$ python3 -q
>>> import numpy as np
>>> np.set_printoptions(suppress=True, linewidth=160)
>>> rnd = lambda a: np.round(a, 2) + 0
>>> K = np.load("x.npy")
>>> K
array([[ 0.8, -0.9, -0.4],
       [-1.5,  1.8,  0.4],
       [-0.8, -2.7,  3.3],
       [-0.2, -0.4, -0.5],
       [ 0.3, -0.5, -0.3]])
>>> M2 = np.c_[K[:, :2] @ np.array([[9, 3], [1, 5]]), np.array([3, -1, 0, -1, 2])]
>>> rnd(M2)
array([[  6.3,  -2.1,   3. ],
       [-11.7,   4.5,  -1. ],
       [ -9.9, -15.9,   0. ],
       [ -2.2,  -2.6,  -1. ],
       [  2.2,  -1.6,   2. ]])
>>> rnd(np.linalg.norm(np.linalg.qr(K)[0].T @ M2, axis=0) ** 2 / ((M2 ** 2).sum(axis=0) + 1e-12))
array([1.  , 1.  , 0.47])
>>> rnd(np.linalg.lstsq(K, M2[:, 0])[0])
array([9., 1., 0.])
>>> rnd(np.linalg.norm(M2 - K @ np.linalg.lstsq(K, M2)[0], axis=0))
array([0.  , 0.  , 2.81])
>>> np.linalg.matrix_rank(M2)
np.int64(3)
>>> q, evecs = np.linalg.qr(K[:, :1])[0], np.linalg.qr(K[:, 1:])[0]
>>> s = np.linalg.svd(q.T @ evecs, compute_uv=False)
>>> rnd(np.linalg.norm(q @ q.T - evecs @ evecs.T, 2))
np.float64(1.0)
>>> (s > 0.9).sum()
np.int64(1)
>>> E = np.loadtxt("mat.csv", delimiter=",")
>>> rnd(E)
array([[-0.94, -0.11,  0.1 ,  0.32],
       [ 0.06, -0.47, -0.84,  0.26],
       [-0.2 ,  0.82, -0.51, -0.14],
       [ 0.28,  0.3 ,  0.13,  0.9 ]])
>>> x = np.array([3, 1, 1, 2])
>>> np.linalg.norm(E @ x) <= np.linalg.norm(E, 2) * np.linalg.norm(x) + 1e-9
np.True_
>>> rnd(E * x)
array([[-2.81, -0.11,  0.1 ,  0.64],
       [ 0.17, -0.47, -0.84,  0.52],
       [-0.6 ,  0.82, -0.51, -0.28],
       [ 0.85,  0.3 ,  0.13,  1.8 ]])
>>> W0 = np.loadtxt("a.csv", delimiter=",")
>>> rnd(W0)
array([[0.71, 0.3 , 0.1 , 0.1 , 0.3 ],
       [0.3 , 0.13, 0.04, 0.04, 0.13],
       [0.1 , 0.04, 0.01, 0.01, 0.04],
       [0.1 , 0.04, 0.01, 0.01, 0.04],
       [0.3 , 0.13, 0.04, 0.04, 0.13]])
>>> x = np.array([2, 0, 3, 1, -2])
>>> rnd(np.eye(5) - W0)
array([[ 0.29, -0.3 , -0.1 , -0.1 , -0.3 ],
       [-0.3 ,  0.87, -0.04, -0.04, -0.13],
       [-0.1 , -0.04,  0.99, -0.01, -0.04],
       [-0.1 , -0.04, -0.01,  0.99, -0.04],
       [-0.3 , -0.13, -0.04, -0.04,  0.87]])
>>> rnd((x - W0 @ x) @ (W0 @ x))
np.float64(0.0)
>>> np.trace(W0)
np.float64(1.0)
